$ ipython --no-banner

In [1]: import numpy as np

In [2]: np.set_printoptions(precision=1, suppress=True, linewidth=100, sign=" ")

In [3]: rnd = lambda a: np.round(a, 1) + 0

In [4]: data = np.load("m.npy")

In [5]: data
Out[5]: 
array([[ 2. , -0.6,  1.6],
       [ 4.7, -1.6,  5.1],
       [ 2. , -0.9,  1.8],
       [ 1.4,  0. ,  1.2],
       [ 2.5, -1.4,  2.6],
       [ 1.3, -0.5,  1.4],
       [ 2.8, -1.9,  3.4],
       [ 1.6, -0.8,  2.1],
       [ 0.1, -0.3,  0. ],
       [ 3.5, -1.3,  3.9],
       [ 0. ,  0.1, -0.4],
       [ 4.4, -2.4,  4.9],
       [ 3.7, -2. ,  4.2],
       [ 2.3, -1.4,  3. ],
       [ 1.2, -0.5,  1.5],
       [ 2. , -0.8,  1.7],
       [ 2.4, -0.8,  3. ],
       [ 1.8, -0.7,  1.9],
       [ 0.8, -0.1,  1.2],
       [ 3.9, -1.9,  3.9],
       [ 3.1, -1.4,  2.8],
       [ 3.8, -1.4,  4.4],
       [ 2. , -0.5,  2.2],
       [-0.3, -0.1, -0.1],
       [ 4.7, -2.1,  5.3],
       [ 2. , -0.9,  2.2]])

In [6]: other = np.c_[data[:, :2] @ np.array([[2, 0], [0, 0]]), np.array([2, 0, 2, 1, 1, 2, 0, 2, 1, 0, 0, 2, 1, 1, 0, 1, 0, 0, 1, 1, 1, 0, 1, 0, 0, 1])]

In [7]: other
Out[7]: 
array([[ 4. ,  0. ,  2. ],
       [ 9.4,  0. ,  0. ],
       [ 4. ,  0. ,  2. ],
       [ 2.8,  0. ,  1. ],
       [ 5. ,  0. ,  1. ],
       [ 2.6,  0. ,  2. ],
       [ 5.6,  0. ,  0. ],
       [ 3.2,  0. ,  2. ],
       [ 0.2,  0. ,  1. ],
       [ 7. ,  0. ,  0. ],
       [ 0. ,  0. ,  0. ],
       [ 8.8,  0. ,  2. ],
       [ 7.4,  0. ,  1. ],
       [ 4.6,  0. ,  1. ],
       [ 2.4,  0. ,  0. ],
       [ 4. ,  0. ,  1. ],
       [ 4.8,  0. ,  0. ],
       [ 3.6,  0. ,  0. ],
       [ 1.6,  0. ,  1. ],
       [ 7.8,  0. ,  1. ],
       [ 6.2,  0. ,  1. ],
       [ 7.6,  0. ,  0. ],
       [ 4. ,  0. ,  1. ],
       [-0.6,  0. ,  0. ],
       [ 9.4,  0. ,  0. ],
       [ 4. ,  0. ,  1. ]])

In [8]: rnd(np.linalg.norm(np.linalg.qr(data)[0].T @ other, axis=0) ** 2 / ((other ** 2).sum(axis=0) + 1e-12))
Out[8]: array([ 1. ,  0. ,  0.4])

In [9]: print(rnd(np.linalg.norm(other - data @ np.linalg.lstsq(data, other)[0], axis=0)))
[ 0.   0.   4.1]

In [10]: X = np.array([[-0.9, -0.8, -0.9, 3.0],
    ...:     [0.1, 0.4, 0.7, -4.0],
    ...:     [0.6, -0.7, -0.3, -10.0],
    ...:     [1.2, 2.1, 1.3, 9.0],
    ...:     [0.0, 0.0, -0.8, 14.0]])

In [11]: hat = X @ np.linalg.solve(X.T @ X, X.T)

In [12]: print(rnd(hat))
[[ 0.8 -0.4 -0.1 -0.1 -0.1]
 [-0.4  0.4 -0.2 -0.1 -0.2]
 [-0.1 -0.2  0.9  0.  -0.1]
 [-0.1 -0.1  0.   1.   0. ]
 [-0.1 -0.2 -0.1  0.   0.9]]

In [13]: rnd(hat @ X[:, 1])
Out[13]: array([-0.8,  0.4, -0.7,  2.1,  0. ])
